>>> import numpy as np
>>> from numpy import linalg as LA
>>> np.set_printoptions(precision=2, suppress=True, linewidth=200, legacy="1.25")
>>> rnd = lambda a: np.round(a, 2) + 0
>>> feats = np.loadtxt("case1.csv", delimiter=",")
>>> feats
array([[ 3., -3.,  3., -3.],
       [-3.,  3., -3.,  3.],
       [ 3., -3.,  3., -3.],
       [-3.,  3., -3.,  3.]])
>>> # row 2 repeats row 0
>>> hat = np.triu(np.array([[-5, -1, 2, -5], [0, 1, 4, 0], [-4, 0, -5, -1], [2, 0, 5, 3]]), 1) + np.eye(4)
>>> M2 = hat @ feats @ LA.inv(hat)
>>> hat @ feats - feats @ hat
array([[ 24., -21.,  30.,  -6.],
       [ 12., -15.,   6., -30.],
       [  3.,   0.,   9.,  15.],
       [  0.,  -3.,  -6., -18.]])
>>> np.trace(M2), np.trace(feats)
(12.0, 12.0)
>>> F = np.loadtxt("m.csv", delimiter=",")
>>> F
array([[ 1., -1.,  1., -1.],
       [ 1.,  0.,  0.,  0.],
       [ 1.,  1.,  1.,  1.],
       [ 1.,  2.,  4.,  8.]])
>>> hat = np.triu(np.array([[2, -1, 1, 1], [-2, -1, -1, 0], [0, -1, 0, 0], [2, -1, -2, -1]]), 1) + np.eye(4)
>>> M2 = hat @ F @ LA.inv(hat)
>>> hat @ F - F @ hat
array([[ 1.,  4.,  3.,  8.],
       [-1.,  0., -2., -2.],
       [ 0.,  1.,  0., -1.],
       [ 0.,  1.,  1., -1.]])
>>> rng = np.random.default_rng(983)
>>> labels = rng.permutation(4)
>>> M2 = F[:, labels] * rng.choice([-1, 1], 4)
>>> M2
array([[-1.,  1., -1.,  1.],
       [ 0., -0., -0.,  1.],
       [ 1., -1., -1.,  1.],
       [ 2., -8., -4.,  1.]])
>>> U, _, VT = LA.svd(F.T @ M2)
>>> rnd(LA.lstsq(F, M2)[0])
array([[ 0.,  0.,  0.,  1.],
       [ 1.,  0.,  0.,  0.],
       [ 0.,  0., -1.,  0.],
       [ 0., -1.,  0.,  0.]])
>>> rnd(U @ VT)
array([[ 0.,  0.,  0.,  1.],
       [ 1.,  0.,  0.,  0.],
       [ 0.,  0., -1.,  0.],
       [ 0., -1.,  0.,  0.]])
>>> np.abs(np.diag(LA.qr(feats)[1])) > 1e-9
array([ True, False, False, False])
>>> rnd(feats @ LA.pinv(feats) @ feats)
array([[ 3., -3.,  3., -3.],
       [-3.,  3., -3.,  3.],
       [ 3., -3.,  3., -3.],
       [-3.,  3., -3.,  3.]])
>>> np.unique(feats.round(6), axis=0).shape
(2, 4)
>>> M2 = np.array([[2, -1, -1], [2, -1, -2]])
>>> Z = np.kron(M2, F)
>>> Z
array([[  2.,  -2.,   2.,  -2.,  -1.,   1.,  -1.,   1.,  -1.,   1.,  -1.,   1.],
       [  2.,   0.,   0.,   0.,  -1.,  -0.,  -0.,  -0.,  -1.,  -0.,  -0.,  -0.],
       [  2.,   2.,   2.,   2.,  -1.,  -1.,  -1.,  -1.,  -1.,  -1.,  -1.,  -1.],
       [  2.,   4.,   8.,  16.,  -1.,  -2.,  -4.,  -8.,  -1.,  -2.,  -4.,  -8.],
       [  2.,  -2.,   2.,  -2.,  -1.,   1.,  -1.,   1.,  -2.,   2.,  -2.,   2.],
       [  2.,   0.,   0.,   0.,  -1.,  -0.,  -0.,  -0.,  -2.,  -0.,  -0.,  -0.],
       [  2.,   2.,   2.,   2.,  -1.,  -1.,  -1.,  -1.,  -2.,  -2.,  -2.,  -2.],
       [  2.,   4.,   8.,  16.,  -1.,  -2.,  -4.,  -8.,  -2.,  -4.,  -8., -16.]])
>>> Z.shape
(8, 12)
>>> rnd(LA.norm(Z, 2)), rnd(LA.norm(M2, 2) * LA.norm(F, 2))
(35.91, 35.91)
>>> LA.matrix_rank(Z)
8
